$ python3 -q
>>> import numpy as np
>>> import numpy.linalg as la
>>> np.set_printoptions(precision=2, suppress=True, linewidth=120)
>>> rnd = lambda a: np.round(a, 2) + 0
>>> J = np.array([[0, 1, 2, 5], [0, 2, 6, 8], [2, 5, 8, 9]])
>>> J[0] = J[1]
>>> print(J)
[[0 2 6 8]
 [0 2 6 8]
 [2 5 8 9]]
>>> print(np.abs(np.diag(la.qr(J)[1])) > 1e-9)
[ True  True False]
>>> print(la.lstsq(J[:-1].T, J[-1])[2])
1
>>> print(rnd(la.norm(J, 2) / la.norm(J)))
0.99
>>> print([round(float(x), 2) for x in la.svd(J, compute_uv=False)[:3]])
[19.38, 2.52, 0.0]
>>> A2 = J / la.norm(J, axis=1, keepdims=True)
>>> cov = A2 @ A2.T
>>> print(np.argwhere(np.triu(np.abs(cov) > 0.95, 1)))
[[0 1]
 [0 2]
 [1 2]]
>>> print(rnd(cov))
[[1.   1.   0.97]
 [1.   1.   0.97]
 [0.97 0.97 1.  ]]
>>> A2 = np.array([[-2, 2], [-2, 3], [0, -3], [-2, 2]])
>>> print(la.matrix_rank(J @ A2))
2
>>> print(np.vstack([J, A2.T]).shape)
(5, 4)
>>> print(np.einsum("ij->j", J))
[ 2  9 20 25]
>>> print(A2.T @ J.T)
[[-20 -20 -32]
 [  4   4  13]]
>>> feats = -3 * np.eye(6) + np.eye(6, k=1)
>>> print(feats)
[[-3.  1.  0.  0.  0.  0.]
 [ 0. -3.  1.  0.  0.  0.]
 [ 0.  0. -3.  1.  0.  0.]
 [ 0.  0.  0. -3.  1.  0.]
 [ 0.  0.  0.  0. -3.  1.]
 [ 0.  0.  0.  0.  0. -3.]]
>>> # triangular
>>> x = np.array([-4, -3, -1, 4, -4, 0])
>>> print(feats * x)
[[ 12.  -3.  -0.   0.  -0.   0.]
 [ -0.   9.  -1.   0.  -0.   0.]
 [ -0.  -0.   3.   4.  -0.   0.]
 [ -0.  -0.  -0. -12.  -4.   0.]
 [ -0.  -0.  -0.   0.  12.   0.]
 [ -0.  -0.  -0.   0.  -0.  -0.]]
>>> print(feats @ x)
[  9.   8.   7. -16.  12.   0.]
>>> print(feats @ np.ones(6))
[-2. -2. -2. -2. -2. -3.]
>>> print(feats @ (2 * x))
[ 18.  16.  14. -32.  24.   0.]
>>> print(np.allclose(feats @ feats.T, feats.T @ feats))
False
>>> print(rnd(la.det(feats)))
729.0
>>> print((feats + feats.T) / 2)
[[-3.   0.5  0.   0.   0.   0. ]
 [ 0.5 -3.   0.5  0.   0.   0. ]
 [ 0.   0.5 -3.   0.5  0.   0. ]
 [ 0.   0.   0.5 -3.   0.5  0. ]
 [ 0.   0.   0.   0.5 -3.   0.5]
 [ 0.   0.   0.   0.   0.5 -3. ]]
>>> print(np.trace(feats))
-18.0
